>>> import numpy as np
>>> np.set_printoptions(precision=2, suppress=True, linewidth=160, sign=" ")
>>> arr = np.loadtxt("out3.csv", delimiter=",")
>>> arr
array([[ 14.93, -23.16, -25.07, -22.28, -40.98],
       [ 14.76, -22.88, -24.68, -21.96, -40.37],
       [ 13.66, -21.12, -22.23, -19.91, -36.55],
       [ 10.25, -15.99, -15.35, -14.14, -25.66],
       [  8.47, -13.51, -12.21, -11.48, -20.61],
       [  1.78,  -4.99,  -3.19,  -3.56,  -5.4 ],
       [  0.86,  -3.73,  -2.24,  -2.62,  -3.69],
       [  1.46,   1.66,   1.4 ,   1.65,   1.56],
       [ 11.2 ,   7.88,  10.94,  11.08,  11.73],
       [ 20.34,  13.74,  22.16,  21.39,  24.3 ],
       [ 29.38,  20.02,  34.83,  32.76,  38.88],
       [ 35.06,  24.21,  43.45,  40.41,  48.93],
       [ 43.06,  30.4 ,  56.28,  51.73,  64.07]])
>>> # rank 3
>>> np.unique(arr.round(6), axis=0).shape
(13, 5)
>>> np.abs(np.diag(np.linalg.qr(arr)[1])) > 1e-9
array([ True,  True,  True, False, False])
>>> round(np.trace(np.linalg.pinv(arr) @ arr), 2)
np.float64(3.0)
>>> arr @ np.linalg.pinv(arr) @ arr
array([[ 14.93, -23.16, -25.07, -22.28, -40.98],
       [ 14.76, -22.88, -24.68, -21.96, -40.37],
       [ 13.66, -21.12, -22.23, -19.91, -36.55],
       [ 10.25, -15.99, -15.35, -14.14, -25.66],
       [  8.47, -13.51, -12.21, -11.48, -20.61],
       [  1.78,  -4.99,  -3.19,  -3.56,  -5.4 ],
       [  0.86,  -3.73,  -2.24,  -2.62,  -3.69],
       [  1.46,   1.66,   1.4 ,   1.65,   1.56],
       [ 11.2 ,   7.88,  10.94,  11.08,  11.73],
       [ 20.34,  13.74,  22.16,  21.39,  24.3 ],
       [ 29.38,  20.02,  34.83,  32.76,  38.88],
       [ 35.06,  24.21,  43.45,  40.41,  48.93],
       [ 43.06,  30.4 ,  56.28,  51.73,  64.07]])
>>> Xs = arr - arr.mean(axis=0)
>>> V = np.linalg.svd(Xs)[2][:3]
>>> Y = Xs - Xs @ V.T @ V
>>> np.round(np.cov(Xs @ V.T, rowvar=False), 2) + 0
array([[ 2977.58,     0.  ,     0.  ],
       [    0.  ,    85.39,     0.  ],
       [    0.  ,     0.  ,     1.67]])
>>> np.diag(V.T @ V)
array([ 0.93,  0.92,  0.34,  0.23,  0.59])
>>> (Xs @ V.T).std(axis=0)
array([ 52.43,   8.88,   1.24])
>>> np.linalg.norm(Y, axis=1).round(6).argmax()
np.int64(0)
>>> Xs = arr - arr.mean(axis=0)
>>> U, sig, VT = np.linalg.svd(Xs, full_matrices=False)
>>> np.round(Xs.mean(axis=0), 2) + 0
array([ 0.,  0.,  0.,  0.,  0.])
>>> np.linalg.matrix_rank(Xs)
np.int64(3)
>>> np.searchsorted(np.cumsum(sig ** 2) / (sig ** 2).sum(), 0.9) + 1
np.int64(1)
>>> np.round(sig ** 2 / (sig ** 2).sum(), 2) + 0
array([ 0.97,  0.03,  0.  ,  0.  ,  0.  ])
>>> np.abs(VT[0]).argmax()
np.int64(4)
>>> np.abs(U[:, 0]).argmax()
np.int64(12)
>>> data = np.loadtxt("run12.csv", delimiter=",")
>>> data
array([[ 0.,  0.,  0.,  1.,  0.,  0.,  0.],
       [ 1.,  0.,  0.,  0.,  0.,  0.,  0.],
       [ 0.,  1.,  0.,  0.,  0.,  0.,  0.],
       [ 0.,  0.,  0.,  0.,  1.,  0.,  0.],
       [ 0.,  0.,  0.,  0.,  0.,  0.,  1.],
       [ 0.,  0.,  0.,  0.,  0.,  1.,  0.],
       [ 0.,  0.,  1.,  0.,  0.,  0.,  0.]])
>>> vec = np.array([0, 0, 0, 2, -2, 0, 0])
>>> np.linalg.inv(data)
array([[ 0.,  1.,  0.,  0.,  0.,  0.,  0.],
       [ 0.,  0.,  1.,  0.,  0.,  0.,  0.],
       [ 0.,  0.,  0.,  0.,  0.,  0.,  1.],
       [ 1.,  0.,  0.,  0.,  0.,  0.,  0.],
       [ 0.,  0.,  0.,  1.,  0.,  0.,  0.],
       [ 0.,  0.,  0.,  0.,  0.,  1.,  0.],
       [ 0.,  0.,  0.,  0.,  1.,  0.,  0.]])
>>> round(float(np.linalg.norm(vec)), 2), round(np.linalg.norm(data @ vec), 2)
(2.83, np.float64(2.83))
>>> np.round(np.linalg.det(data), 2)
np.float64(-1.0)
>>> 7 - np.linalg.matrix_rank(data - np.eye(7), tol=1e-8)
np.int64(2)
>>> np.sort(np.abs(np.degrees(np.angle(np.linalg.eigvals(data)))))
array([   0.,    0.,   60.,   60.,  120.,  120.,  180.])
>>> [p for p in range(1, 25) if np.allclose(np.linalg.matrix_power(data, p), np.eye(7))]
[6, 12, 18, 24]
>>> np.linalg.matrix_power(data, 2)
array([[ 0.,  0.,  0.,  0.,  1.,  0.,  0.],
       [ 0.,  0.,  0.,  1.,  0.,  0.,  0.],
       [ 1.,  0.,  0.,  0.,  0.,  0.,  0.],
       [ 0.,  0.,  0.,  0.,  0.,  0.,  1.],
       [ 0.,  0.,  1.,  0.,  0.,  0.,  0.],
       [ 0.,  0.,  0.,  0.,  0.,  1.,  0.],
       [ 0.,  1.,  0.,  0.,  0.,  0.,  0.]])
>>> pr = np.eye(7)[6]
>>> for _ in range(5):
...     pr = pr @ data
...     print(pr.round(2))
... 
[ 0.  0.  1.  0.  0.  0.  0.]
[ 0.  1.  0.  0.  0.  0.  0.]
[ 1.  0.  0.  0.  0.  0.  0.]
[ 0.  0.  0.  1.  0.  0.  0.]
[ 0.  0.  0.  0.  1.  0.  0.]
>>> J = np.load("arr.npy")
>>> J
array([[  59.32,  -97.82,   -0.53,    0.83,   -0.38,   60.22, -100.98],
       [  61.62, -100.04,   -0.55,   -0.75,   -0.85,   61.54,  -99.8 ],
       [  59.82, -100.32,    0.09,   -0.31,    1.73,   60.39,  -99.91],
       [  61.47,  -99.9 ,    0.02,   -0.8 ,   -0.29,   61.1 , -100.83],
       [  59.3 , -101.61,    0.69,   -0.56,   -0.6 ,   59.86,  -99.08],
       [  57.48,  -96.94,    1.49,    1.7 ,   -0.03,   60.14, -100.33],
       [  60.16, -101.46,   -0.58,   -0.31,    0.83,   60.11, -100.89],
       [  58.66,  -99.3 ,   -0.42,    0.43,   -1.45,   59.07,  -99.69],
       [  58.13, -100.66,    1.46,   -1.6 ,   -0.37,   60.16, -100.53],
       [  59.89,  -99.78,   -0.07,   -0.33,   -0.66,   59.99, -100.2 ],
       [  59.11,  -99.24,    0.04,   -0.71,    1.09,   60.16,  -98.71],
       [  61.15,  -98.74,    0.07,   -0.33,    2.39,   60.7 ,  -98.6 ],
       [  61.12, -100.55,    0.48,   -1.3 ,   -0.04,   59.58, -101.66],
       [  59.72, -102.39,    1.92,   -0.91,   -1.08,   60.04,  -98.5 ],
       [  59.53, -100.  ,   -0.87,    2.  ,    0.53,   59.53,  -98.68],
       [  59.86,  -99.14,   -1.25,    0.28,   -2.32,   61.83, -101.2 ],
       [  59.44,  -99.56,   -0.32,    0.56,    1.98,   60.76,  -98.95],
       [  60.36,  -98.8 ,   -0.99,    0.22,    0.5 ,   59.46, -102.57],
       [  59.54,  -99.88,    0.31,    0.28,    1.11,   61.5 , -100.73],
       [  60.38, -101.77,   -0.79,    1.44,   -0.62,   59.32, -100.54],
       [  62.35, -100.68,    0.06,    1.04,   -0.12,   60.45,  -99.46],
       [  59.57, -100.11,    0.31,   -1.14,   -0.16,   58.91,  -99.82],
       [  59.11,  -99.61,    0.49,    2.1 ,   -1.52,   61.36,  -99.3 ],
       [  60.15,  -99.86,   -0.98,    0.28,   -0.82,   58.69,  -98.32],
       [  59.66, -101.56,   -1.15,    0.  ,    1.89,   59.73, -102.24],
       [  58.29,  -98.98,    0.02,   -0.91,    1.39,   61.37, -100.07]])
>>> U, sig, VT = np.linalg.svd(J)
>>> sig
array([ 841.09,    6.57,    6.08,    5.43,    4.8 ,    4.59,    2.86])
>>> Y = U[:, :1] @ np.diag(sig[:1]) @ VT[:1]
>>> round(float(np.linalg.norm(J - Y) / np.linalg.norm(J)), 2)
0.02
>>> Y = np.array([[4, -7, 1, -2], [6, 6, -1, -8], [-7, -7, 4, 1], [4, -4, 4, -2]])
>>> m1 = np.tril(Y)
>>> m1
array([[ 4,  0,  0,  0],
       [ 6,  6,  0,  0],
       [-7, -7,  4,  0],
       [ 4, -4,  4, -2]])
>>> vec = np.array([-3, -1, 1, 0])
>>> m1 @ np.ones(4)
array([  4.,  12., -10.,   2.])
>>> (m1 * vec).sum(axis=1)
array([-12, -24,  32,  -4])
>>> m1 @ vec
array([-12, -24,  32,  -4])
>>> m1 @ np.eye(4)[1]
array([ 0.,  6., -7., -4.])
>>> np.sign((m1 @ vec).round(6))
array([-1, -1,  1, -1])
>>> m1 * vec
array([[-12,   0,   0,   0],
       [-18,  -6,   0,   0],
       [ 21,   7,   4,   0],
       [-12,   4,   4,   0]])
>>> (m1 @ vec).argmax()
np.int64(2)
>>> u = np.array([-1, -1])
>>> np.cross(m1[1, :3], m1[2, :3])
array([ 24, -24,   0])
>>> np.array([np.convolve(row, u, "same") for row in m1])
array([[ -4,  -4,   0,   0],
       [ -6, -12,  -6,   0],
       [  7,  14,   3,  -4],
       [ -4,   0,   0,  -2]])
>>> rng = np.random.default_rng(222)
>>> labels = rng.permutation(4)
>>> labels
array([ 1,  0,  2,  3])
>>> Y = m1[labels][:, labels]
>>> np.trace(Y)
np.int64(12)
>>> Y
array([[ 6,  6,  0,  0],
       [ 0,  4,  0,  0],
       [-7, -7,  4,  0],
       [-4,  4,  4, -2]])
>>> np.diag(Y)
array([ 6,  4,  4, -2])
>>> np.sort(np.abs(np.linalg.eigvals(Y)))
array([ 2.,  4.,  4.,  6.])
>>> E = np.loadtxt("test8.csv", delimiter=",")
>>> E
array([[-0.05, -1.28, -0.99, -0.09,  1.39],
       [-2.  ,  0.4 ,  1.3 , -1.2 , -1.8 ],
       [-0.1 , -1.2 , -1.  ,  0.  ,  1.3 ],
       [-0.8 , -1.1 ,  0.6 , -0.7 , -1.4 ],
       [-0.5 , -0.6 ,  1.2 ,  0.3 , -0.7 ],
       [-0.2 ,  1.2 , -1.  ,  0.2 , -1.6 ]])
>>> hat = E @ np.linalg.solve(E.T @ E, E.T)
>>> hat @ E[:, 0]
array([-0.05, -2.  , -0.1 , -0.8 , -0.5 , -0.2 ])
>>> hat.round(2) + 0
array([[ 0.49, -0.01,  0.49,  0.04, -0.06, -0.04],
       [-0.01,  1.  ,  0.01,  0.  ,  0.  ,  0.  ],
       [ 0.49,  0.01,  0.53, -0.04,  0.06,  0.04],
       [ 0.04,  0.  , -0.04,  1.  ,  0.  ,  0.  ],
       [-0.06,  0.  ,  0.06,  0.  ,  0.99, -0.01],
       [-0.04,  0.  ,  0.04,  0.  , -0.01,  1.  ]])
>>> np.linalg.matrix_rank(np.eye(6) - hat)
np.int64(1)
